$ python3 -q
>>> import numpy as np
>>> np.set_printoptions(precision=2, suppress=True, linewidth=200, sign=" ")
>>> rd = lambda a: np.round(a, 2) + 0
>>> J = np.loadtxt("test19.csv", delimiter=",")
>>> J
array([[   3.,    4.,    5.,    6.,    7.,    8.,    9.,   10.],
       [  11.,   12.,   13.,   14.,   15.,   16.,   17.,   18.],
       [  19.,   20.,   21.,   22.,   23.,   24.,   25.,   26.],
       [  27.,   28.,   29.,   30.,   31.,   32.,   33.,   34.],
       [  35.,   36.,   37.,   38.,   39.,   40.,   41.,   42.],
       [  43.,   44.,   45.,   46.,   47.,   48.,   49.,   50.],
       [  51.,   52.,   53.,   54.,   55.,   56.,   57.,   58.],
       [  59.,   60.,   61.,   62.,   63.,   64.,   65.,   66.],
       [  67.,   68.,   69.,   70.,   71.,   72.,   73.,   74.],
       [  75.,   76.,   77.,   78.,   79.,   80.,   81.,   82.],
       [  83.,   84.,   85.,   86.,   87.,   88.,   89.,   90.],
       [  91.,   92.,   93.,   94.,   95.,   96.,   97.,   98.],
       [  99.,  100.,  101.,  102.,  103.,  104.,  105.,  106.],
       [ 107.,  108.,  109.,  110.,  111.,  112.,  113.,  114.],
       [ 115.,  116.,  117.,  118.,  119.,  120.,  121.,  122.]])
>>> r = np.linalg.matrix_rank(J)
>>> r
np.int64(2)
>>> null = np.linalg.svd(J)[2][r:].T
>>> null.shape
(8, 6)
>>> np.linalg.matrix_rank(J.T @ J), np.linalg.matrix_rank(J @ J.T)
(np.int64(2), np.int64(2))
>>> [int(np.linalg.matrix_rank(np.delete(J, i, axis=0))) for i in range(15)]
[2, 2, 2, 2, 2, 2, 2, 2, 2, 2, 2, 2, 2, 2, 2]
>>> cov = J.T @ J
>>> (J @ J.T).shape
(15, 15)
>>> print(np.linalg.matrix_rank(cov))
2
>>> np.allclose(cov, cov.T)
True
>>> print(rd(np.linalg.eigvalsh(cov)[::-1]))
[ 612592.57     147.43       0.         0.         0.         0.         0.         0.  ]
>>> cov
array([[ 70135.,  71020.,  71905.,  72790.,  73675.,  74560.,  75445.,  76330.],
       [ 71020.,  71920.,  72820.,  73720.,  74620.,  75520.,  76420.,  77320.],
       [ 71905.,  72820.,  73735.,  74650.,  75565.,  76480.,  77395.,  78310.],
       [ 72790.,  73720.,  74650.,  75580.,  76510.,  77440.,  78370.,  79300.],
       [ 73675.,  74620.,  75565.,  76510.,  77455.,  78400.,  79345.,  80290.],
       [ 74560.,  75520.,  76480.,  77440.,  78400.,  79360.,  80320.,  81280.],
       [ 75445.,  76420.,  77395.,  78370.,  79345.,  80320.,  81295.,  82270.],
       [ 76330.,  77320.,  78310.,  79300.,  80290.,  81280.,  82270.,  83260.]])
